$ ipython --no-banner

In [1]: import numpy as np

In [2]: import numpy.linalg as la

In [3]: np.set_printoptions(precision=3, suppress=True, linewidth=200)

In [4]: def tidy(a):
   ...:     return np.round(a, 3) + 0
   ...: 

In [5]: data = np.array([[1, 7, -5, -6], [8, -3, -1, 0], [-6, 1, -4, 1]])

In [6]: data[:, 3] = 3 * data[:, 1]

In [7]: print(data)
[[ 1  7 -5 21]
 [ 8 -3 -1 -9]
 [-6  1 -4  3]]

In [8]: th = np.radians(120)

In [9]: R = np.eye(4)

In [10]: R[0, 0] = R[3, 3] = np.cos(th)

In [11]: R[0, 3], R[3, 0] = -np.sin(th), np.sin(th)

In [12]: print(tidy(R))
[[-0.5    0.     0.    -0.866]
 [ 0.     1.     0.     0.   ]
 [ 0.     0.     1.     0.   ]
 [ 0.866  0.     0.    -0.5  ]]

In [13]: A2 = data @ R.T

In [14]: print(np.allclose(la.norm(data, axis=1), la.norm(A2, axis=1)))
True

In [15]: print(tidy(la.det(R)), tidy(np.trace(R)))
1.0 1.0

In [16]: print(tidy(A2))
[[-18.687   7.     -5.     -9.634]
 [  3.794  -3.     -1.     11.428]
 [  0.402   1.     -4.     -6.696]]

In [17]: print(tidy(la.svd(data, compute_uv=False)), tidy(la.svd(A2, compute_uv=False)))
[24.961  9.53   4.374] [24.961  9.53   4.374]

In [18]: print(la.matrix_rank(data))
3

In [19]: print(data.sum(axis=0))
[  3   5 -10  15]

In [20]: print(data.shape)
(3, 4)

In [21]: print(tidy(data.mean(axis=0)))
[ 1.     1.667 -3.333  5.   ]

In [22]: print(np.count_nonzero(data))
12

In [23]: print(np.unravel_index(np.abs(data).argmax(), data.shape))
(np.int64(0), np.int64(3))

In [24]: r0 = np.array([2, 0, 2])

In [25]: print(np.correlate(data[2], data[0], "full"))
[-126   51 -131   84  -42   17    3]

In [26]: A2 = data / np.sqrt((data ** 2).mean(axis=1, keepdims=True))

In [27]: print(data - data.mean(axis=1, keepdims=True))
[[ -5.     1.   -11.    15.  ]
 [  9.25  -1.75   0.25  -7.75]
 [ -4.5    2.5   -2.5    4.5 ]]

In [28]: m1 = np.loadtxt("test13.csv", delimiter=",")

In [29]: print(m1)
[[ 1.  0.]
 [-3.  1.]]

In [30]: th = np.radians(45)

In [31]: R = np.eye(2)

In [32]: R[1, 1] = R[0, 0] = np.cos(th)

In [33]: R[1, 0], R[0, 1] = -np.sin(th), np.sin(th)

In [34]: print(tidy(R))
[[ 0.707  0.707]
 [-0.707  0.707]]

In [35]: A2 = m1 @ R.T

In [36]: print(tidy(la.det(R)), tidy(np.trace(R)))
1.0 1.414

In [37]: print(np.allclose(la.norm(m1, axis=1), la.norm(A2, axis=1)))
True

In [38]: print(tidy(A2))
[[ 0.707 -0.707]
 [-1.414  2.828]]

In [39]: A2 = data[0, 0] * data[1:] - np.outer(data[1:, 0], data[0])

In [40]: print(A2)
[[   0  -59   39 -177]
 [   0   43  -34  129]]

In [41]: print(np.flatnonzero(~A2.round(6).any(axis=1)))
[]

In [42]: print(la.matrix_rank(A2), la.matrix_rank(data))
2 3

In [43]: print(data[:, 0] / data[0, 0])
[ 1.  8. -6.]

In [44]: E = np.load("a.npy")

In [45]: print(E)
[[ 3  0  0]
 [ 0 -3  0]
 [ 0  0 -3]]

In [46]: print(tidy(np.sort(la.eigvals(E))))
[-3. -3.  3.]

In [47]: print(E @ E)
[[9 0 0]
 [0 9 0]
 [0 0 9]]

In [48]: Q = E.astype(float).copy()

In [49]: for j in range(3):
    ...:     Q[:, j] -= Q[:, :j] @ (Q[:, :j].T @ Q[:, j])
    ...:     Q[:, j] /= la.norm(Q[:, j])
    ...: 

In [50]: print(Q.T @ Q)
[[1. 0. 0.]
 [0. 1. 0.]
 [0. 0. 1.]]

In [51]: x = np.array([-2, 2, 0])

In [52]: target = E @ x

In [53]: print(target)
[-6 -6  0]

In [54]: print(tidy(la.solve(E, E[:, 0])))
[1. 0. 0.]

In [55]: print(tidy(la.solve(E, -2 * target)))
[ 4. -4.  0.]

In [56]: print(tidy(la.solve(E.T, E[0])))
[1. 0. 0.]

In [57]: A = np.load("m.npy")

In [58]: print(A)
[[10  2  6 10  2  6]
 [10  6 10 10  6 10]
 [ 0  0 10  0  0 10]
 [ 0  0  0 10  2  6]
 [ 0  0  0 10  6 10]
 [ 0  0  0  0  0 10]]

In [59]: print(np.count_nonzero(A))
21

In [60]: print(np.abs(A).max())
10

In [61]: print(tidy(la.norm(A)))
37.789

In [62]: print(np.unravel_index(np.abs(A).argmax(), A.shape))
(np.int64(0), np.int64(0))

In [63]: print(A - A[0])
[[  0   0   0   0   0   0]
 [  0   4   4   0   4   4]
 [-10  -2   4 -10  -2   4]
 [-10  -2  -6   0   0   0]
 [-10  -2  -6   0   4   4]
 [-10  -2  -6 -10  -2   4]]

In [64]: print(la.matrix_rank(A))
6

In [65]: print(tidy(A.mean(axis=0)))
[3.333 1.333 4.333 6.667 2.667 8.667]

In [66]: A2 = np.array([[-2, 1], [4, -1], [-2, -4], [-1, 1], [5, 1], [-4, -1]])

In [67]: print(np.einsum("ij,ij->i", A, A))
[280 472 200 140 236 100]

In [68]: print(la.matrix_rank(A @ A2))
2

In [69]: th = np.radians(120)

In [70]: R = np.eye(6)

In [71]: R[5, 5] = R[3, 3] = np.cos(th)

In [72]: R[5, 3], R[3, 5] = -np.sin(th), np.sin(th)

In [73]: print(tidy(R))
[[ 1.     0.     0.     0.     0.     0.   ]
 [ 0.     1.     0.     0.     0.     0.   ]
 [ 0.     0.     1.     0.     0.     0.   ]
 [ 0.     0.     0.    -0.5    0.     0.866]
 [ 0.     0.     0.     0.     1.     0.   ]
 [ 0.     0.     0.    -0.866  0.    -0.5  ]]

In [74]: A2 = A @ R.T

In [75]: print(np.allclose(la.norm(A, axis=1), la.norm(A2, axis=1)))
True

In [76]: print(tidy(la.svd(A, compute_uv=False)), tidy(la.svd(A2, compute_uv=False)))
[32.762 12.514 12.476  4.765  4.146  1.583] [32.762 12.514 12.476  4.765  4.146  1.583]

In [77]: print(tidy(A2))
[[ 10.      2.      6.      0.196   2.    -11.66 ]
 [ 10.      6.     10.      3.66    6.    -13.66 ]
 [  0.      0.     10.      8.66    0.     -5.   ]
 [  0.      0.      0.      0.196   2.    -11.66 ]
 [  0.      0.      0.      3.66    6.    -13.66 ]
 [  0.      0.      0.      8.66    0.     -5.   ]]

In [78]: W1 = np.array([[1, 2], [0, 1], [-2, 3], [0, -2], [2, -2], [-1, 0]])

In [79]: b = np.array([0, 6])

In [80]: act = np.maximum(A2 @ W1 + b, 0)

In [81]: print(tidy(act))
[[13.66  41.608]
 [15.66  42.679]
 [ 0.    18.679]
 [15.66   1.608]
 [25.66   0.   ]
 [ 5.     0.   ]]

In [82]: print(la.matrix_rank(act))
2

In [83]: cent = np.array([[1, 2, 3], [2, 0, 2]])

In [84]: print((act @ cent).round(6).argmax(axis=1))
[2 2 0 2 2 2]

In [85]: print(W1 @ cent)
[[ 5  2  7]
 [ 2  0  2]
 [ 4 -4  0]
 [-4  0 -4]
 [-2  4  2]
 [-1 -2 -3]]

In [86]: left, sv, vt = la.svd(act, full_matrices=False)

In [87]: print(np.abs(left[:, 0]).round(6).argmax())
1

In [88]: print(np.allclose(left * sv @ vt, act))
True

In [89]: print(tidy(vt @ vt.T))
[[1. 0.]
 [0. 1.]]

In [90]: print((sv > 1e-8).sum())
2

In [91]: print(tidy(left.T @ left))
[[1. 0.]
 [0. 1.]]

In [92]: print(left.shape, sv.shape, vt.shape)
(6, 2) (2,) (2, 2)

In [93]: print(tidy(sv))
[66.514 28.995]

In [94]: X = np.loadtxt("sample8.csv", delimiter=",")

In [95]: print(X)
[[-2.371 -1.191  2.307  0.918]
 [-1.191 -0.805 -1.556  1.882]
 [ 2.307 -1.556 -1.822  2.039]
 [ 0.918  1.882  2.039 -1.002]]

In [96]: ev, evecs = la.eig(X)

In [97]: print(tidy(np.sort(la.eigvals(la.inv(X)))))
[-0.25 -0.2   0.5   1.  ]

In [98]: print(tidy(ev))
[-5. -4.  2.  1.]

In [99]: print(tidy(np.sort(la.eigvals(X @ X))))
[ 1.001  3.999 16.001 25.001]

In [100]: print(tidy(X @ evecs[:, 0] - ev[0] * evecs[:, 0]))
[0. 0. 0. 0.]

In [101]: print(tidy(np.sort(la.eigvals(X.T))))
[-5. -4.  1.  2.]

In [102]: Q, evecs = la.qr(X[:, :3])[0], la.qr(X[:, 3:])[0]

In [103]: sv = la.svd(Q.T @ evecs, compute_uv=False)

In [104]: print((sv > 0.9).sum())
0

In [105]: print(tidy(sv))
[0.889]

In [106]: print(tidy(np.degrees(np.arccos(sv.clip(0, 1)))))
[27.224]
